In [1]: import numpy as np

In [2]: from numpy import linalg as LA

In [3]: np.set_printoptions(precision=3, suppress=True, linewidth=140)

In [4]: def rd(a):
   ...:     return np.round(a, 3) + 0
   ...: 

In [5]: C = np.array([[2, -2, -1, 0, -2, 0, -3, 0, 1, 1, -2],
   ...:     [2, 1, 3, 3, 2, -2, 1, 2, 1, -3, -1],
   ...:     [-3, 0, 0, -3, 1, 2, -3, -3, 3, 3, -1],
   ...:     [-2, 1, 0, -1, -3, 3, -1, -3, -1, 2, 0],
   ...:     [1, 1, -1, 2, -3, 2, -1, 3, 1, 3, 0],
   ...:     [-1, 1, 0, -1, -1, 1, -1, 2, 3, 3, 3],
   ...:     [-2, -1, -2, 3, -3, -2, 3, -2, -3, -3, -1],
   ...:     [2, -3, 1, -2, -1, -1, 0, 0, 3, -3, 1],
   ...:     [-3, 0, 0, 0, 0, 1, 3, 1, 0, 3, 2],
   ...:     [0, -3, 0, 3, -3, -1, -3, -2, -2, 0, -3],
   ...:     [0, -3, -3, 3, 2, -2, -2, 1, -1, 3, 0]])

In [6]: rng = np.random.default_rng(878446)

In [7]: K = (rng.random((31, 11)) < 0.25) @ C

In [8]: K
Out[8]: 
array([[ -6,  -2,   1,  -6,  -3,   5,  -1,  -5,   5,   5,   2],
       [  4,  -4,  -1,   6,   2,  -4,  -4,   3,   1,   1,  -3],
       [ -1,  -6,  -2,  -2,   2,  -1,  -5,  -2,   5,   3,   0],
       [ -1,  -4,   0,   2,  -8,   2,  -2,   4,   5,   6,   3],
       [ -4,   0,  -3,   5,  -6,   1,   5,   2,  -2,   3,   1],
       [ -2,  -5,   4,   1,  -1,  -1,  -2,  -2,   5,   0,  -2],
       [ -2,  -3,  -7,   6, -10,   2,  -5,   1,   0,   9,   0],
       [  0,   2,   2,   2,   0,   2,  -3,   2,   5,   3,  -2],
       [ -1,  -3,   2,   4,  -2,  -4,   7,   1,   1,  -6,   1],
       [  0,   0,   0,   0,   0,   0,   0,   0,   0,   0,   0],
       [  1,  -2,   1,   7,  -7,   1,  -4,   6,   4,   7,  -1],
       [ -1,  -2,  -1,   0,  -2,   1,   0,   1,   1,   4,   0],
       [ -2,  -4,  -2,   6,  -6,  -3,   0,  -4,  -5,  -3,  -4],
       [  1,  -1,   2,   3,   0,  -1,   1,   3,   2,   1,  -1],
       [  3,  -7,   1,   6,  -8,  -5,  -3,   0,   3,  -5,  -3],
       [  1,   0,  -2,   1,  -8,   5,  -5,   0,   1,   6,  -2],
       [  2,  -6,   1,   1,  -4,  -2,  -3,  -2,   1,  -3,  -2],
       [ -1,  -3,   2,   4,  -2,  -4,   7,   1,   1,  -6,   1],
       [  2,  -3,   1,  -2,  -1,  -1,   0,   0,   3,  -3,   1],
       [ -6,  -4,  -1,  -2,  -3,   0,   3,  -4,   3,   0,   1],
       [ -1,  -3,  -3,   8,  -9,  -1,  -1,  -1,  -4,   0,  -4],
       [ -1,  -2,   0,   2,  -4,   0,  -4,   0,   1,   3,   0],
       [  2,  -2,   0,   6,   4,  -4,  -1,   3,   0,   0,  -1],
       [ -3,   2,   3,  -1,   0,   3,  -3,  -4,   3,   2,  -2],
       [ -2,  -3,  -2,   3,  -7,   0,   5,   2,   1,   0,   2],
       [  1,  -2,   1,  -3,  -2,   0,  -1,   2,   6,   0,   4],
       [ -5,  -4,   0,  -1,  -9,   6,  -5,  -4,   4,   8,  -1],
       [ -2,   1,   0,  -1,  -3,   3,  -1,  -3,  -1,   2,   0],
       [  3,   2,   2,   5,  -1,   0,   0,   5,   2,   0,  -1],
       [ -4,  -5,  -3,   5,  -2,  -1,  -3,   2,   0,   9,   2],
       [  0,   0,   0,   0,   0,   0,   0,   0,   0,   0,   0]])

In [9]: def softmax(z):
   ...:     e = np.exp(z - z.max(axis=-1, keepdims=True))
   ...:     return e / e.sum(axis=-1, keepdims=True)
   ...: 

In [10]: rd(softmax(K[26] + 5))
Out[10]: array([0.   , 0.   , 0.   , 0.   , 0.   , 0.117, 0.   , 0.   , 0.016, 0.866, 0.   ])

In [11]: rd(softmax(K).sum(axis=1))
Out[11]: array([1., 1., 1., 1., 1., 1., 1., 1., 1., 1., 1., 1., 1., 1., 1., 1., 1., 1., 1., 1., 1., 1., 1., 1., 1., 1., 1., 1., 1., 1., 1.])

In [12]: rd(softmax(10 * K[26]))
Out[12]: array([0., 0., 0., 0., 0., 0., 0., 0., 0., 1., 0.])

In [13]: S = K @ K.T / np.sqrt(11)

In [14]: rd(softmax(S)[26] @ K)
Out[14]: array([-5., -4.,  0., -1., -9.,  6., -5., -4.,  4.,  8., -1.])

In [15]: lab = K[:, 5] > np.median(K[:, 5])

In [16]: r0 = K[lab].mean(axis=0) - K[~lab].mean(axis=0)

In [17]: lab.astype(int)
Out[17]: array([1, 0, 0, 1, 1, 0, 1, 1, 0, 0, 1, 1, 0, 0, 0, 1, 0, 0, 0, 0, 0, 0, 0, 1, 0, 0, 1, 1, 0, 0, 0])

In [18]: rd((((K - K.mean(axis=0)) @ r0 > 0) == lab).mean())
Out[18]: np.float64(0.903)

In [19]: theta = np.radians(90)

In [20]: Rm = np.eye(11)

In [21]: Rm[8, 8] = Rm[1, 1] = np.cos(theta)

In [22]: Rm[8, 1], Rm[1, 8] = -np.sin(theta), np.sin(theta)

In [23]: rd(Rm)
Out[23]: 
array([[ 1.,  0.,  0.,  0.,  0.,  0.,  0.,  0.,  0.,  0.,  0.],
       [ 0.,  0.,  0.,  0.,  0.,  0.,  0.,  0.,  1.,  0.,  0.],
       [ 0.,  0.,  1.,  0.,  0.,  0.,  0.,  0.,  0.,  0.,  0.],
       [ 0.,  0.,  0.,  1.,  0.,  0.,  0.,  0.,  0.,  0.,  0.],
       [ 0.,  0.,  0.,  0.,  1.,  0.,  0.,  0.,  0.,  0.,  0.],
       [ 0.,  0.,  0.,  0.,  0.,  1.,  0.,  0.,  0.,  0.,  0.],
       [ 0.,  0.,  0.,  0.,  0.,  0.,  1.,  0.,  0.,  0.,  0.],
       [ 0.,  0.,  0.,  0.,  0.,  0.,  0.,  1.,  0.,  0.,  0.],
       [ 0., -1.,  0.,  0.,  0.,  0.,  0.,  0.,  0.,  0.,  0.],
       [ 0.,  0.,  0.,  0.,  0.,  0.,  0.,  0.,  0.,  1.,  0.],
       [ 0.,  0.,  0.,  0.,  0.,  0.,  0.,  0.,  0.,  0.,  1.]])

In [24]: B = K @ Rm.T

In [25]: np.abs(B - K).max(axis=0)
Out[25]: array([ 0., 11.,  0.,  0.,  0.,  0.,  0.,  0.,  9.,  0.,  0.])

In [26]: rd(LA.det(Rm)), np.trace(Rm)
Out[26]: (np.float64(1.0), np.float64(9.0))

In [27]: W0 = np.load("a.npy")

In [28]: W0
Out[28]: 
array([[4., 1., 1., 1., 1., 1., 1., 1., 1., 1.],
       [1., 4., 1., 1., 1., 1., 1., 1., 1., 1.],
       [1., 1., 4., 1., 1., 1., 1., 1., 1., 1.],
       [1., 1., 1., 4., 1., 1., 1., 1., 1., 1.],
       [1., 1., 1., 1., 4., 1., 1., 1., 1., 1.],
       [1., 1., 1., 1., 1., 4., 1., 1., 1., 1.],
       [1., 1., 1., 1., 1., 1., 4., 1., 1., 1.],
       [1., 1., 1., 1., 1., 1., 1., 4., 1., 1.],
       [1., 1., 1., 1., 1., 1., 1., 1., 4., 1.],
       [1., 1., 1., 1., 1., 1., 1., 1., 1., 4.]])

In [29]: x0 = np.array([2, 3, 5, -1, 5, -1, -2, 0, -1, -4])

In [30]: h1 = np.maximum(W0 @ x0, 0)

In [31]: rd(np.tanh(W0 @ x0))
Out[31]: array([ 1.   ,  1.   ,  1.   ,  0.995,  1.   ,  0.995,  0.   ,  1.   ,  0.995, -1.   ])

In [32]: np.flatnonzero(h1 > 1e-9)
Out[32]: array([0, 1, 2, 3, 4, 5, 7, 8])

In [33]: np.maximum(W0 @ (3 * x0), 0)
Out[33]: array([36., 45., 63.,  9., 63.,  9.,  0., 18.,  9.,  0.])

In [34]: lab = rng.permutation(10)

In [35]: lab
Out[35]: array([4, 6, 8, 3, 2, 5, 0, 9, 1, 7])

In [36]: B = W0[lab][:, lab]

In [37]: rd(np.sort(np.abs(LA.eigvals(B))))
Out[37]: array([ 3.,  3.,  3.,  3.,  3.,  3.,  3.,  3.,  3., 13.])

In [38]: np.trace(B)
Out[38]: np.float64(40.0)

In [39]: np.allclose(B, W0)
Out[39]: True

In [40]: rd(LA.det(B)), rd(LA.det(W0[lab]))
Out[40]: (np.float64(255879.0), np.float64(255879.0))

In [41]: np.diag(B)
Out[41]: array([4., 4., 4., 4., 4., 4., 4., 4., 4., 4.])

In [42]: vals, evecs = LA.eigh(W0)

In [43]: x0 = np.array([-4, -1, 3, -5, -7, -2, 8, -3, 0, 6])

In [44]: np.abs(W0).sum(axis=1).max(), rd(np.abs(vals).max())
Out[44]: (np.float64(13.0), np.float64(13.0))

In [45]: rd(evecs * np.sqrt(vals) @ evecs.T)
Out[45]: 
array([[1.919, 0.187, 0.187, 0.187, 0.187, 0.187, 0.187, 0.187, 0.187, 0.187],
       [0.187, 1.919, 0.187, 0.187, 0.187, 0.187, 0.187, 0.187, 0.187, 0.187],
       [0.187, 0.187, 1.919, 0.187, 0.187, 0.187, 0.187, 0.187, 0.187, 0.187],
       [0.187, 0.187, 0.187, 1.919, 0.187, 0.187, 0.187, 0.187, 0.187, 0.187],
       [0.187, 0.187, 0.187, 0.187, 1.919, 0.187, 0.187, 0.187, 0.187, 0.187],
       [0.187, 0.187, 0.187, 0.187, 0.187, 1.919, 0.187, 0.187, 0.187, 0.187],
       [0.187, 0.187, 0.187, 0.187, 0.187, 0.187, 1.919, 0.187, 0.187, 0.187],
       [0.187, 0.187, 0.187, 0.187, 0.187, 0.187, 0.187, 1.919, 0.187, 0.187],
       [0.187, 0.187, 0.187, 0.187, 0.187, 0.187, 0.187, 0.187, 1.919, 0.187],
       [0.187, 0.187, 0.187, 0.187, 0.187, 0.187, 0.187, 0.187, 0.187, 1.919]])

In [46]: rd(evecs * np.maximum(vals, 0) @ evecs.T)
Out[46]: 
array([[4., 1., 1., 1., 1., 1., 1., 1., 1., 1.],
       [1., 4., 1., 1., 1., 1., 1., 1., 1., 1.],
       [1., 1., 4., 1., 1., 1., 1., 1., 1., 1.],
       [1., 1., 1., 4., 1., 1., 1., 1., 1., 1.],
       [1., 1., 1., 1., 4., 1., 1., 1., 1., 1.],
       [1., 1., 1., 1., 1., 4., 1., 1., 1., 1.],
       [1., 1., 1., 1., 1., 1., 4., 1., 1., 1.],
       [1., 1., 1., 1., 1., 1., 1., 4., 1., 1.],
       [1., 1., 1., 1., 1., 1., 1., 1., 4., 1.],
       [1., 1., 1., 1., 1., 1., 1., 1., 1., 4.]])

In [47]: rd(LA.eigvalsh(W0[1:, 1:]))
Out[47]: array([ 3.,  3.,  3.,  3.,  3.,  3.,  3.,  3., 12.])

In [48]: rd(x0 @ W0 @ x0 / (x0 @ x0)), rd(vals[0]), rd(vals[-1])
Out[48]: (np.float64(3.117), np.float64(3.0), np.float64(13.0))
